$ python -q
>>> import numpy as np
>>> from numpy import linalg as LA
>>> np.set_printoptions(suppress=True, linewidth=200)
>>> rnd = lambda a: np.round(a, 3) + 0
>>> M = np.load("test15.npy")
>>> M
array([[ 10.,   9.,   5.,   1.],
       [-20., -18., -16.,  -2.],
       [  0.,   0.,   3.,   0.],
       [-18.,  -9.,   6.,  -9.]])
>>> rng = np.random.default_rng(810)
>>> idx = rng.permutation(4)
>>> idx
array([3, 1, 2, 0])
>>> M2 = M[idx][:, idx]
>>> rnd(LA.det(M2)), rnd(LA.det(M[idx]))
(np.float64(0.0), np.float64(0.0))
>>> rnd(np.sort(np.abs(LA.eigvals(M2))))
array([0., 3., 8., 9.])
>>> M2
array([[ -9.,  -9.,   6., -18.],
       [ -2., -18., -16., -20.],
       [  0.,   0.,   3.,   0.],
       [  1.,   9.,   5.,  10.]])
>>> np.diag(M2)
array([ -9., -18.,   3.,  10.])
>>> np.trace(M2)
np.float64(-14.0)
>>> rnd(np.trace(LA.pinv(M2) @ M2))
np.float64(3.0)
>>> K = np.load("w.npy")
>>> K
array([[1.   , 0.2  , 0.04 , 0.008, 0.002],
       [0.2  , 1.   , 0.2  , 0.04 , 0.008],
       [0.04 , 0.2  , 1.   , 0.2  , 0.04 ],
       [0.008, 0.04 , 0.2  , 1.   , 0.2  ],
       [0.002, 0.008, 0.04 , 0.2  , 1.   ]])
>>> x = np.ones(5)
>>> for _ in range(7):
...     x = K @ x
...     x /= LA.norm(x)
...     print(round(x @ K @ x, 3))
... 
1.388
1.394
1.397
1.398
1.398
1.399
1.399
>>> rnd(LA.eigvalsh(K)[-1])
np.float64(1.399)
>>> print(rnd(x))
[0.324 0.493 0.551 0.493 0.324]
>>> E = np.loadtxt("out11.csv", delimiter=",")
>>> E
array([[16.,  4.,  4.,  2.,  3., -2., -2.,  1.,  0., -4.,  4., -1.,  1.,  5.],
       [-3., 13.,  3.,  0.,  2., -4., -4.,  4.,  5., -5.,  0.,  3., -1., -5.],
       [ 2., -5., 30., -3.,  3.,  1.,  5.,  1., -3., -5., -4.,  1.,  3.,  2.],
       [-4., -5.,  4., -1.,  5.,  5.,  4.,  4.,  1., -2., -1.,  4., -2.,  3.],
       [ 5., -3.,  2., -5., 23., -5.,  1., -3.,  1.,  0., -1., -3.,  5.,  2.],
       [ 5., -4.,  0., -5.,  0., 38., -2., -5.,  2.,  2., -4.,  3., -5.,  0.],
       [-4.,  4.,  2.,  4., -2., -2., 27.,  1., -3.,  4.,  3.,  4.,  1.,  5.],
       [ 2., -2.,  1.,  1.,  4., -5.,  0.,  4., -4.,  0., -3., -4.,  0., -3.],
       [ 1., -4.,  4.,  5.,  0.,  5.,  5.,  3., 10.,  4.,  4.,  0.,  5.,  0.],
       [ 0.,  3., -5., -5.,  0.,  3., -3., -4.,  2., 30., -1.,  2.,  3.,  0.],
       [-5.,  1., -5., -2.,  4., -5.,  5., -5.,  2., -5., 24., -2.,  3.,  1.],
       [-1., -1.,  2., -2.,  3., -1., -5., -1., -4., -3., -2.,  4., -3., -1.],
       [ 3., -2.,  1., -4.,  4., -4.,  3., -3.,  2., -4., -5.,  5.,  6.,  3.],
       [-5.,  4.,  2.,  3., -3., -4.,  2., -1., -3.,  4.,  2., -2., -1., 15.]])
>>> M2 = E / np.sqrt((E ** 2).mean(axis=1, keepdims=True))
>>> rnd(LA.norm(M2, axis=1))
array([3.742, 3.742, 3.742, 3.742, 3.742, 3.742, 3.742, 3.742, 3.742, 3.742, 3.742, 3.742, 3.742, 3.742])
>>> LA.matrix_rank(E - E.mean(axis=1, keepdims=True))
np.int64(13)
>>> O, evecs = LA.qr(E[:, :1])[0], LA.qr(E[:, 1:])[0]
>>> sigma = LA.svd(O.T @ evecs, compute_uv=False)
>>> rnd(sigma)
array([0.899])
>>> W0 = np.load("run9.npy")
>>> W0
array([[ 0,  1,  2,  1, -2,  0,  2,  2],
       [ 0,  0, -2, -1,  0, -2, -2,  2],
       [ 0,  0,  0,  0, -2, -2,  2,  2],
       [ 0,  0,  0,  0, -2,  0, -2,  2],
       [ 0,  0,  0,  0,  0, -2,  2,  0],
       [ 0,  0,  0,  0,  0,  0,  1, -2],
       [ 0,  0,  0,  0,  0,  0,  0,  2],
       [ 0,  0,  0,  0,  0,  0,  0,  0]])
>>> # rows and columns are dependent
>>> U, sigma, Vt = LA.svd(W0)
>>> np.argmax(sigma[:-1] / (sigma[1:] + 1e-6)) + 1
np.int64(6)
>>> rnd(sigma)
array([5.965, 5.221, 3.672, 1.73 , 0.714, 0.42 , 0.   , 0.   ])
>>> M2 = U[:, :6] @ np.diag(sigma[:6]) @ Vt[:6]
>>> print(rnd(M2))
[[ 0.  1.  2.  1. -2.  0.  2.  2.]
 [ 0.  0. -2. -1.  0. -2. -2.  2.]
 [ 0.  0.  0.  0. -2. -2.  2.  2.]
 [ 0.  0.  0.  0. -2.  0. -2.  2.]
 [ 0.  0.  0.  0.  0. -2.  2.  0.]
 [ 0.  0.  0.  0.  0.  0.  1. -2.]
 [ 0.  0.  0.  0.  0.  0.  0.  2.]
 [ 0.  0.  0.  0.  0.  0.  0.  0.]]
